>>> import numpy as np
>>> np.set_printoptions(precision=3, suppress=True, linewidth=140)
>>> A = np.load("dump.npy")
>>> A
array([[-0.632, -0.686,  0.357, -0.054],
       [ 0.6  , -0.382,  0.226, -0.665],
       [-0.126, -0.337, -0.905, -0.228],
       [ 0.474, -0.52 , -0.051,  0.709]])
>>> Y = np.array([[-4, 1], [-1, 3]])
>>> Z = np.kron(Y, A)
>>> round(float(np.linalg.norm(Z, 2)), 3), round(np.linalg.norm(Y, 2) * np.linalg.norm(A, 2), 3)
(4.618, np.float64(4.618))
>>> print(Z.shape)
(8, 8)
>>> r0 = np.array([5, 2, 4, 2])
>>> Y = A + np.outer(r0, np.eye(4)[3])
>>> print(Y)
[[-0.632 -0.686  0.357  4.946]
 [ 0.6   -0.382  0.226  1.335]
 [-0.126 -0.337 -0.905  3.772]
 [ 0.474 -0.52  -0.051  2.709]]
>>> x0 = np.array([2, 1, 1, 2])
>>> h1 = np.maximum(Y @ x0, 0)
>>> Y * (h1 > 1e-9)[:, None]
array([[-0.632, -0.686,  0.357,  4.946],
       [ 0.6  , -0.382,  0.226,  1.335],
       [-0.126, -0.337, -0.905,  3.772],
       [ 0.474, -0.52 , -0.051,  2.709]])
>>> np.maximum(Y @ x0, 0) - np.maximum(-Y @ x0, 0)
array([8.299, 3.714, 6.05 , 5.796])
>>> x0 = np.array([0, 1, -2, 0])
>>> 4 - np.linalg.matrix_rank(A - np.eye(4), tol=1e-8)
np.int64(1)
>>> [p for p in range(1, 25) if np.allclose(np.linalg.matrix_power(A, p), np.eye(4))]
[]
>>> print(np.round(A.T @ (A @ x0), 3) + 0)
[ 0.  1. -2.  0.]
>>> np.linalg.inv(A)
array([[-0.632,  0.6  , -0.126,  0.474],
       [-0.686, -0.382, -0.337, -0.52 ],
       [ 0.357,  0.226, -0.905, -0.051],
       [-0.054, -0.665, -0.228,  0.709]])
>>> np.round(np.linalg.norm(x0), 3), round(np.linalg.norm(A @ x0), 3)
(np.float64(2.236), np.float64(2.236))
>>> mat = np.loadtxt("block14.csv", delimiter=",")
>>> mat
array([[-6. ,  0.2],
       [-6.5, -0.8],
       [ 8. ,  0.3],
       [ 0. , -0.5],
       [ 0.5,  0.2],
       [ 1.5,  1.3],
       [-2. ,  0.6]])
>>> np.diff(mat, axis=0)
array([[-0.5, -1. ],
       [14.5,  1.1],
       [-8. , -0.8],
       [ 0.5,  0.7],
       [ 1. ,  1.1],
       [-3.5, -0.7]])
>>> np.count_nonzero(mat)
np.int64(13)
>>> round(float(np.linalg.norm(mat)), 3)
12.323
>>> np.abs(mat).max()
np.float64(8.0)
>>> mat.mean(axis=0)
array([-0.643,  0.186])
>>> mat[:, 2]
Traceback (most recent call last):
  File "<python-input-28>", line 1, in <module>
    mat[:, 2]
    ~~~^^^^^^
IndexError: index 2 is out of bounds for axis 1 with size 2
>>> np.linalg.svd(mat, compute_uv=False)
array([12.211,  1.658])
>>> x0 = np.array([-2, 3])
>>> rhs = mat @ x0
>>> np.linalg.lstsq(mat, rhs)[0]
array([-2.,  3.])
>>> print(rhs)
[ 12.6  10.6 -15.1  -1.5  -0.4   0.9   5.8]
>>> np.linalg.solve(mat.T @ mat, mat.T @ rhs)
array([-2.,  3.])
>>> rng = np.random.default_rng(9658)
>>> rhs = rhs + 0.02 * rng.normal(size=7)
>>> rhs
array([ 12.597,  10.608, -15.083,  -1.534,  -0.409,   0.882,   5.829])
>>> coef, *_ = np.linalg.lstsq(mat, rhs)
>>> np.round(mat.T @ (rhs - mat @ coef), 3) + 0
array([0., 0.])
>>> coef.round()
array([-2.,  3.])
>>> Y = np.c_[mat[:, :1] @ np.array([[0]]), np.array([0, 0, 1, 2, 2, 1, 2])]
>>> Y
array([[0., 0.],
       [0., 0.],
       [0., 1.],
       [0., 2.],
       [0., 2.],
       [0., 1.],
       [0., 2.]])
>>> np.linalg.norm(np.linalg.qr(mat)[0].T @ Y, axis=0) ** 2 / ((Y ** 2).sum(axis=0) + 1e-12)
array([0.   , 0.112])
>>> np.linalg.lstsq(mat, Y[:, 0])[0]
array([0., 0.])
>>> print(np.linalg.norm(Y - mat @ np.linalg.lstsq(mat, Y)[0], axis=0))
[0.    3.526]
>>> C2 = mat.T @ mat
>>> np.trace(C2), (mat ** 2).sum()
(np.float64(151.86), np.float64(151.86))
>>> np.linalg.matrix_rank(C2)
np.int64(2)
>>> print((mat @ mat.T).shape)
(7, 7)
>>> print(np.linalg.eigvalsh(C2)[::-1])
[149.11   2.75]
>>> np.diag(C2)
array([148.75,   3.11])
>>> def softmax(z):
...     e = np.exp(z - z.max(axis=-1, keepdims=True))
...     return e / e.sum(axis=-1, keepdims=True)
... 
>>> np.round(softmax(mat[2] + -2), 3) + 0
array([1., 0.])
>>> np.round(softmax(10 * mat[2]), 3) + 0
array([1., 0.])
>>> np.round(softmax(mat[2]), 3) + 0
array([1., 0.])
>>> softmax(mat).sum(axis=1)
array([1., 1., 1., 1., 1., 1., 1.])
>>> scores = mat @ mat.T / np.sqrt(2)
>>> softmax(scores).round(6).argmax(axis=1)
array([1, 1, 2, 1, 2, 2, 1])
>>> M = np.load("a.npy")
>>> M
array([[0, 0, 2],
       [0, 0, 0],
       [0, 0, 1],
       [0, 0, 0],
       [0, 0, 3],
       [2, 3, 0],
       [0, 0, 1],
       [0, 0, 0],
       [2, 3, 0],
       [0, 0, 1],
       [0, 0, 0]])
>>> idx = M[:, 0] > np.median(M[:, 0])
>>> r0 = M[idx].mean(axis=0) - M[~idx].mean(axis=0)
>>> ((M - M.mean(axis=0)) @ r0 > 0).astype(int)
array([0, 0, 0, 0, 0, 1, 0, 0, 1, 0, 0])
>>> np.argsort(-np.abs(r0).round(6), kind="stable")
array([1, 0, 2])
>>> Uu, sigma, Vh = np.linalg.svd(M)
>>> V = Vh[:(sigma > 1e-8).sum()]
>>> x0 = M[8] + -1 * M[0] + rng.integers(2) * np.eye(3)[2]
>>> x0
array([ 2.,  3., -1.])
>>> print(np.round(V.T @ V, 3) + 0)
[[0.308 0.462 0.   ]
 [0.462 0.692 0.   ]
 [0.    0.    1.   ]]
>>> x0 = np.array([7, -4, -1])
>>> h1 = np.maximum(M @ x0, 0)
>>> np.maximum(M @ (3 * x0), 0)
array([0, 0, 0, 0, 0, 6, 0, 0, 6, 0, 0])
>>> M.T @ h1
array([ 8, 12,  0])
>>> np.flatnonzero(h1 > 1e-9)
array([5, 8])
>>> np.tanh(M @ x0)
array([-0.964,  0.   , -0.762,  0.   , -0.995,  0.964, -0.762,  0.   ,  0.964, -0.762,  0.   ])
>>> M.sum(axis=0)
array([4, 6, 8])
>>> np.linalg.matrix_rank(M)
np.int64(2)
>>> np.round(np.linalg.norm(M), 3)
np.float64(6.481)
>>> np.count_nonzero(M)
np.int64(9)
>>> Xs = M - M.mean(axis=0)
>>> Uu, sigma, Vh = np.linalg.svd(Xs, full_matrices=False)
>>> np.abs(Uu[:, 0]).argmax()
np.int64(5)
>>> np.abs(Vh[0]).argmax()
np.int64(1)
>>> sigma.round(3) + 0
array([4.833, 2.845, 0.   ])
>>> data = np.loadtxt("w.csv", delimiter=",")
>>> data
array([[0., 2., 3., 2., 3.],
       [0., 3., 1., 1., 1.],
       [3., 3., 3., 2., 1.],
       [2., 0., 3., 2., 1.],
       [0., 0., 0., 2., 0.]])
>>> x0 = np.array([5, 5, 3, 1, 5])
>>> rhs = data @ x0
>>> rhs
array([36., 24., 46., 26.,  2.])
>>> np.linalg.solve(data, rhs + data[:, 1])
array([5., 6., 3., 1., 5.])
>>> np.round(np.linalg.solve(data.T, data[3]), 3) + 0
array([0., 0., 0., 1., 0.])
>>> T = np.stack([data, -2 * data, data[::-1]])
>>> np.linalg.matrix_rank(T.reshape(3, -1))
np.int64(2)
>>> np.linalg.norm(T, axis=(1, 2))
array([ 9.592, 19.183,  9.592])
>>> round(np.linalg.det(data[::-1]), 3)
np.float64(-28.0)
>>> print(np.einsum("ij,ji->", data, data))
70.0
>>> round(np.linalg.eigvals(data).sum().real, 3)
np.float64(8.0)
>>> F = np.cumsum(np.array([[-1, 0, -2],
...     [-1, 2, 0],
...     [1, 1, 2],
...     [1, 0, 2],
...     [-1, 1, -2],
...     [-2, 1, 0],
...     [0, -2, 2],
...     [0, 1, -1],
...     [2, -2, 2],
...     [-2, -1, 0],
...     [1, 0, 0],
...     [1, -2, 1],
...     [2, 2, -2],
...     [-1, 1, -1],
...     [0, -1, 1],
...     [0, -2, 2],
...     [2, 2, 0],
...     [0, 1, 0],
...     [1, -1, 1],
...     [2, -2, 2],
...     [-2, 0, 0]]), axis=0)
>>> F
array([[-1,  0, -2],
       [-2,  2, -2],
       [-1,  3,  0],
       [ 0,  3,  2],
       [-1,  4,  0],
       [-3,  5,  0],
       [-3,  3,  2],
       [-3,  4,  1],
       [-1,  2,  3],
       [-3,  1,  3],
       [-2,  1,  3],
       [-1, -1,  4],
       [ 1,  1,  2],
       [ 0,  2,  1],
       [ 0,  1,  2],
       [ 0, -1,  4],
       [ 2,  1,  4],
       [ 2,  2,  4],
       [ 3,  1,  5],
       [ 5, -1,  7],
       [ 3, -1,  7]])
>>> C2 = M.T @ M
>>> (M @ M.T).shape
(11, 11)
>>> np.allclose(C2, C2.T)
True
>>> Z = F[[20, 5]].astype(float)
>>> for _ in range(3):
...     idx = np.linalg.norm(F[:, None] - Z, axis=-1).argmin(axis=1)
...     Z = np.array([F[idx == j].mean(axis=0) for j in range(2)])
... 
>>> idx
array([1, 1, 1, 1, 1, 1, 1, 1, 1, 1, 1, 0, 0, 1, 1, 0, 0, 0, 0, 0, 0])
>>> print(np.bincount(idx))
[ 8 13]
>>> np.abs(Z[1] - Z[0]).argmax()
np.int64(2)
>>> Y = np.array([[-4, -9], [-5, 1], [-3, 5], [6, -8], [-2, 7], [-5, -4]])
>>> J = Y.T @ Y
>>> J
array([[115, -26],
       [-26, 236]])
>>> Y = np.linalg.inv(J)
>>> Y
array([[0.009, 0.001],
       [0.001, 0.004]])
>>> round(float(np.linalg.cond(J)), 3)
2.201
>>> np.linalg.det(J) * Y
array([[236.,  26.],
       [ 26., 115.]])
>>> print(np.linalg.inv(Y))
[[115. -26.]
 [-26. 236.]]
>>> print(np.allclose(Y, J.T))
False
>>> round(float(np.linalg.det(J) * np.linalg.det(Y)), 3)
1.0
>>> round(np.linalg.slogdet(J)[0], 3)
np.float64(1.0)
>>> r0 = np.array([3, 2])
>>> Y = J + np.outer(r0, np.eye(2)[0])
>>> round(np.linalg.det(Y) / np.linalg.det(J), 3), round(1 + np.linalg.solve(J, r0)[0], 3)
(np.float64(1.029), np.float64(1.029))
>>> np.linalg.matrix_rank(Y - J)
np.int64(1)
>>> Y
array([[118., -26.],
       [-24., 236.]])
>>> Y @ Y
array([[14548., -9204.],
       [-8496., 56320.]])
>>> np.round(np.linalg.det(Y), 3)
np.float64(27224.0)
>>> np.allclose(Y @ Y.T, Y.T @ Y)
False
>>> round(float(np.abs(np.linalg.eigvals(Y)).max()), 3)
241.07
>>> np.sort(np.abs(np.linalg.eigvals(Y)))
array([112.93, 241.07])
>>> m1 = np.loadtxt("sample14.csv", delimiter=",")
>>> m1
array([[ 11.354, -37.394,  44.01 ,  40.191,   2.57 ,  -2.813],
       [ -0.105, -12.721,  12.486,  10.103,   3.487,   1.839],
       [ -0.608, -10.858,  10.217,   8.013,   3.282,   1.956],
       [ -1.273,  -6.861,   5.538,   3.815,   2.55 ,   1.928],
       [ -1.274,  -6.845,   5.52 ,   3.8  ,   2.546,   1.927],
       [ -0.472,  -1.4  ,   0.499,  -0.031,   0.509,   0.633],
       [ -0.122,  -0.461,   0.112,  -0.071,   0.123,   0.198],
       [ -0.038,   1.228,  -0.19 ,   0.281,   0.012,  -0.334],
       [ -0.121,   1.487,  -0.233,   0.327,   0.077,  -0.359],
       [ -2.52 ,   4.755,  -1.376,   0.002,   1.866,   0.226],
       [ -4.27 ,   6.491,  -2.344,  -0.676,   3.109,   0.884],
       [ -9.021,  10.787,  -5.307,  -3.111,   6.373,   2.864],
       [-21.581,  21.489, -14.315, -11.285,  14.624,   8.518],
       [-25.088,  24.438, -17.01 , -13.807,  16.873,  10.142],
       [-31.114,  29.496, -21.762, -18.295,  20.699,  12.957]])
>>> Xs = m1 - m1.mean(axis=0)
>>> Uu, sigma, Vh = np.linalg.svd(Xs, full_matrices=False)
>>> sigma.round(3) + 0
array([106.499,  28.375,   8.95 ,   0.   ,   0.   ,   0.   ])
>>> print(np.round((sigma ** 2).sum() ** 2 / (sigma ** 4).sum(), 3))
1.156
>>> np.abs(Vh[0]).argmax()
np.int64(1)
>>> Vh[0] * np.sign(Vh[0, np.abs(Vh[0]).argmax()])
array([-0.368,  0.579, -0.527, -0.454,  0.17 ,  0.129])
>>> (np.sign(Uu[:, 0]) == np.sign(Uu[0, 0])).astype(int)
array([1, 1, 1, 1, 1, 1, 1, 1, 1, 0, 0, 0, 0, 0, 0])
>>> np.abs(Uu[:, 0]).argmax()
np.int64(0)
>>> arr = np.load("mat.npy")
>>> arr
array([[-0.195,  0.698,  0.56 , -0.401],
       [ 0.312, -0.412,  0.009, -0.856],
       [-0.78 ,  0.041, -0.543, -0.309],
       [-0.507, -0.584,  0.626,  0.103]])
>>> idx = rng.permutation(4)
>>> Y = arr[:, idx] * rng.choice([-1, 1], 4)
>>> Y
array([[-0.401,  0.56 ,  0.698,  0.195],
       [-0.856,  0.009, -0.412, -0.312],
       [-0.309, -0.543,  0.041,  0.78 ],
       [ 0.103,  0.626, -0.584,  0.507]])
>>> Uu, _, Vh = np.linalg.svd(arr.T @ Y)
>>> np.round(Uu @ Vh, 3) + 0
array([[ 0.,  0.,  0., -1.],
       [ 0.,  0.,  1.,  0.],
       [ 0.,  1.,  0.,  0.],
       [ 1.,  0.,  0.,  0.]])
